In [1]: import numpy as np

In [2]: import numpy.linalg as la

In [3]: np.set_printoptions(precision=1, suppress=True, linewidth=120, sign=" ")

In [4]: K = np.load("m.npy")

In [5]: print(K)
[[-1  3 -4 -2]
 [-4 -5 -3 -1]
 [ 5 -1 -4  2]
 [ 3  8 -1 -1]]

In [6]: # null space of dimension 1

In [7]: U, sigma, vt = la.svd(K)

In [8]: V = vt[:(sigma > 1e-8).sum()]

In [9]: rng = np.random.default_rng(97)

In [10]: x = K[2] + -3 * K[1] + rng.integers(2) * np.eye(4)[2]

In [11]: print(x)
[ 17.  14.   5.   5.]

In [12]: print(np.round(la.norm(x - V.T @ V @ x), 1))
0.0

In [13]: print(la.matrix_rank(np.vstack([K, x])))
3

In [14]: print(np.allclose(K[:-1].T @ la.lstsq(K[:-1].T, K[-1])[0], K[-1]))
True

In [15]: print(K @ la.pinv(K) @ K)
[[-1.  3. -4. -2.]
 [-4. -5. -3. -1.]
 [ 5. -1. -4.  2.]
 [ 3.  8. -1. -1.]]

In [16]: print(round(np.trace(la.pinv(K) @ K), 1))
3.0

In [17]: rk = la.matrix_rank(K)

In [18]: print(rk)
3

In [19]: ns = la.svd(K)[2][rk:].T

In [20]: print([int(la.matrix_rank(K[:, :j + 1])) for j in range(4)])
[1, 2, 3, 3]

In [21]: print(ns.shape)
(4, 1)

In [22]: U, sigma, vt = la.svd(K)

In [23]: print(np.argmax(sigma[:-1] / (sigma[1:] + 1e-6)) + 1)
3

In [24]: print(sigma.round(1) + 0)
[ 10.9   6.7   6.2   0. ]

In [25]: other = U[:, :3] @ np.diag(sigma[:3]) @ vt[:3]

In [26]: print(other)
[[-1.  3. -4. -2.]
 [-4. -5. -3. -1.]
 [ 5. -1. -4.  2.]
 [ 3.  8. -1. -1.]]

In [27]: print(round(float(np.abs(K - other).max()), 1))
0.0

In [28]: print(round(float(la.norm(K - other) / la.norm(K)), 1))
0.0

In [29]: print(np.round(la.norm(K - other, 2), 1), round(float(sigma[3]), 1))
0.0 0.0

In [30]: F = np.array([[0, 0, 0], [0, 2, 0], [0, 0, 2]])

In [31]: print(F)
[[ 0  0  0]
 [ 0  2  0]
 [ 0  0  2]]

In [32]: # 3 groups of indices that never mix

In [33]: print(la.norm(F, axis=0))
[ 0.  2.  2.]

In [34]: print(F @ F.T)
[[ 0  0  0]
 [ 0  4  0]
 [ 0  0  4]]

In [35]: print(F.T @ F)
[[ 0  0  0]
 [ 0  4  0]
 [ 0  0  4]]

In [36]: U, sigma, vt = la.svd(F)

In [37]: V = vt[:(sigma > 1e-8).sum()]

In [38]: x = F[0] + -1 * F[2] + rng.integers(2) * np.eye(3)[2]

In [39]: print(x)
[ 0.  0. -1.]

In [40]: print(la.matrix_rank(np.vstack([F, x])))
2

In [41]: print(np.round(la.norm(x - V.T @ V @ x), 1))
0.0

In [42]: other = np.array([[-1, 2, 1], [2, 1, -1]])

In [43]: cent = np.kron(other, F)

In [44]: print(cent)
[[ 0  0  0  0  0  0  0  0  0]
 [ 0 -2  0  0  4  0  0  2  0]
 [ 0  0 -2  0  0  4  0  0  2]
 [ 0  0  0  0  0  0  0  0  0]
 [ 0  4  0  0  2  0  0 -2  0]
 [ 0  0  4  0  0  2  0  0 -2]]

In [45]: print(la.matrix_rank(cent))
4

In [46]: print(cent.shape)
(6, 9)

In [47]: A = np.load("case15.npy")

In [48]: print(A)
[[-3 -3 -3 -3 -3 -3]
 [ 3 -3  3 -3  3 -3]
 [ 2 -1  2 -1  2 -1]
 [-3 -3 -3 -3 -3 -3]
 [ 3 -3  3 -3  3 -3]
 [ 2 -1  2 -1  2 -1]]

In [49]: def softmax(z):
    ...:     e = np.exp(z - z.max(axis=-1, keepdims=True))
    ...:     return e / e.sum(axis=-1, keepdims=True)
    ...: 

In [50]: print(softmax(10 * A[0]))
[ 0.2  0.2  0.2  0.2  0.2  0.2]

In [51]: print(softmax(A).sum(axis=1))
[ 1.  1.  1.  1.  1.  1.]

In [52]: S = A @ A.T / np.sqrt(6)

In [53]: print(softmax(S)[0] @ A)
[-3. -3. -3. -3. -3. -3.]

In [54]: print(softmax(S).round(6).argmax(axis=1))
[ 0  1  1  0  1  1]

In [55]: print(np.round(softmax(S), 1) + 0)
[[ 0.5  0.   0.   0.5  0.   0. ]
 [ 0.   0.5  0.   0.   0.5  0. ]
 [ 0.   0.5  0.   0.   0.5  0. ]
 [ 0.5  0.   0.   0.5  0.   0. ]
 [ 0.   0.5  0.   0.   0.5  0. ]
 [ 0.   0.5  0.   0.   0.5  0. ]]

In [56]: other = A + rng.integers(-2, 3, (6, 2)) @ rng.integers(-2, 3, (2, 6))

In [57]: print(other)
[[-7  1 -1 -1 -7 -5]
 [ 3 -3  3 -3  3 -3]
 [ 0  3  0 -5 -2 -1]
 [ 1 -9 -2  0  3 -2]
 [ 2 -1  2 -5  1 -3]
 [ 0 -1  6  5  2 -3]]

In [58]: print(other - A)
[[-4  4  2  2 -4 -2]
 [ 0  0  0  0  0  0]
 [-2  4 -2 -4 -4  0]
 [ 4 -6  1  3  6  1]
 [-1  2 -1 -2 -2  0]
 [-2  0  4  6  0 -2]]

In [59]: U, sigma, vt = la.svd(other, full_matrices=False)

In [60]: print(np.round(np.abs(vt[0]), 1) + 0)
[ 0.5  0.6  0.2  0.1  0.6  0. ]

In [61]: print(np.round(sigma / sigma[0], 1) + 0)
[ 1.   0.7  0.7  0.6  0.   0. ]

In [62]: print(U.shape, sigma.shape, vt.shape)
(6, 6) (6,) (6, 6)

In [63]: print(round(np.sqrt((sigma ** 2).sum()), 1), round(float(la.norm(other)), 1))
20.9 20.9

In [64]: print(sigma.round(1) + 0)
[ 13.5  10.    9.3   8.3   0.    0. ]

In [65]: print(np.abs(U[:, 0]).round(6).argmax())
0

In [66]: print((sigma > 1e-8).sum())
4

In [67]: other = np.array([[1, 0, 0], [1, 1, 0], [2, 2, 2], [3, 2, 1], [1, 3, 1], [0, 0, 2]])

In [68]: other @ A
Traceback (most recent call last):
  Cell In[68], line 1
    other @ A
ValueError: matmul: Input operand 1 has a mismatch in its core dimension 0, with gufunc signature (n?,k),(k,m?)->(n?,m?) (size 6 is different from 3)


In [69]: print(np.einsum("ij,ij->i", A, A))
[ 54  54  15  54  54  15]

In [70]: print(la.matrix_rank(A @ other))
2

In [71]: print(la.matrix_rank(np.vstack([A, other.T])))
5

In [72]: print(A @ other)
[[-24 -24 -18]
 [  0   6   0]
 [  4   7   3]
 [-24 -24 -18]
 [  0   6   0]
 [  4   7   3]]

In [73]: print(np.einsum("ik,kj->ij", A, other))
[[-24 -24 -18]
 [  0   6   0]
 [  4   7   3]
 [-24 -24 -18]
 [  0   6   0]
 [  4   7   3]]

In [74]: print(other.T @ A.T)
[[-24   0   4 -24   0   4]
 [-24   6   7 -24   6   7]
 [-18   0   3 -18   0   3]]

In [75]: print(np.einsum("ij->j", A))
[  4 -14   4 -14   4 -14]
